% python3 -q
>>> import numpy as np
>>> np.set_printoptions(suppress=True, linewidth=140)
>>> F = np.loadtxt("test10.csv", delimiter=",")
>>> F
array([[0., 2., 0., 2.],
       [2., 0., 2., 0.],
       [0., 2., 0., 2.],
       [2., 0., 2., 0.]])
>>> # rank 2
>>> [round(float(x), 3) for x in np.linalg.svd(F, compute_uv=False)[:3]]
[4.0, 4.0, 0.0]
>>> np.allclose(F[:-1].T @ np.linalg.lstsq(F[:-1].T, F[-1])[0], F[-1])
True
>>> round(np.trace(np.linalg.pinv(F) @ F), 3)
np.float64(2.0)
>>> np.abs(np.diag(np.linalg.qr(F)[1])) > 1e-9
array([ True,  True, False, False])
>>> np.unique(F.round(6), axis=0).shape
(2, 4)
>>> np.round(F @ np.linalg.pinv(F) @ F, 3) + 0
array([[0., 2., 0., 2.],
       [2., 0., 2., 0.],
       [0., 2., 0., 2.],
       [2., 0., 2., 0.]])
>>> (F @ F)[0]
array([8., 0., 8., 0.])
>>> F @ (-1.0) ** np.arange(4)
array([-4.,  4., -4.,  4.])
>>> np.allclose(F @ F.T, F.T @ F)
True
>>> F @ np.ones(4)
array([4., 4., 4., 4.])
>>> np.round(np.linalg.eigvals(F), 3) + 0
array([-4.,  4.,  0.,  0.])
>>> np.round(np.poly(F), 3) + 0
array([  1.,   0., -16.,   0.,   0.])
>>> np.kron(np.eye(2, dtype=int), F)
array([[0., 2., 0., 2., 0., 0., 0., 0.],
       [2., 0., 2., 0., 0., 0., 0., 0.],
       [0., 2., 0., 2., 0., 0., 0., 0.],
       [2., 0., 2., 0., 0., 0., 0., 0.],
       [0., 0., 0., 0., 0., 2., 0., 2.],
       [0., 0., 0., 0., 2., 0., 2., 0.],
       [0., 0., 0., 0., 0., 2., 0., 2.],
       [0., 0., 0., 0., 2., 0., 2., 0.]])
>>> np.einsum("ij,ji->", F, F)
np.float64(32.0)
>>> np.round(np.linalg.det(F[::-1]), 3)
np.float64(0.0)
>>> np.round(np.linalg.det(F.T), 3)
np.float64(0.0)
>>> E = np.load("sample11.npy")
>>> E.round(3)
array([[-0.624,  0.724, -0.218,  0.157,  0.121],
       [ 0.057, -0.203, -0.058,  0.964,  0.151],
       [-0.17 , -0.379, -0.898, -0.11 , -0.091],
       [-0.34 , -0.118,  0.187,  0.148, -0.902],
       [-0.68 , -0.527,  0.327, -0.11 ,  0.375]])
>>> # columns are unit length and at right angles
>>> Q, r_ = np.linalg.qr(E)
>>> Q.shape, r_.shape
((5, 5), (5, 5))
>>> np.round(Q.T @ Q, 3) + 0
array([[1., 0., 0., 0., 0.],
       [0., 1., 0., 0., 0.],
       [0., 0., 1., 0., 0.],
       [0., 0., 0., 1., 0.],
       [0., 0., 0., 0., 1.]])
>>> np.round(np.linalg.det(E[::-1]), 3)
np.float64(1.0)
>>> np.round(np.kron(np.eye(2, dtype=int), E), 3)
array([[-0.624,  0.724, -0.218,  0.157,  0.121, -0.   ,  0.   , -0.   ,  0.   ,  0.   ],
       [ 0.057, -0.203, -0.058,  0.964,  0.151,  0.   , -0.   , -0.   ,  0.   ,  0.   ],
       [-0.17 , -0.379, -0.898, -0.11 , -0.091, -0.   , -0.   , -0.   , -0.   , -0.   ],
       [-0.34 , -0.118,  0.187,  0.148, -0.902, -0.   , -0.   ,  0.   ,  0.   , -0.   ],
       [-0.68 , -0.527,  0.327, -0.11 ,  0.375, -0.   , -0.   ,  0.   , -0.   ,  0.   ],
       [-0.   ,  0.   , -0.   ,  0.   ,  0.   , -0.624,  0.724, -0.218,  0.157,  0.121],
       [ 0.   , -0.   , -0.   ,  0.   ,  0.   ,  0.057, -0.203, -0.058,  0.964,  0.151],
       [-0.   , -0.   , -0.   , -0.   , -0.   , -0.17 , -0.379, -0.898, -0.11 , -0.091],
       [-0.   , -0.   ,  0.   ,  0.   , -0.   , -0.34 , -0.118,  0.187,  0.148, -0.902],
       [-0.   , -0.   ,  0.   , -0.   ,  0.   , -0.68 , -0.527,  0.327, -0.11 ,  0.375]])
>>> round(np.linalg.det(2 * E), 3), round(np.linalg.det(E), 3)
(np.float64(32.0), np.float64(1.0))
>>> np.round(np.poly(E), 3)
array([ 1.   ,  1.202,  0.202, -0.202, -1.202, -1.   ])
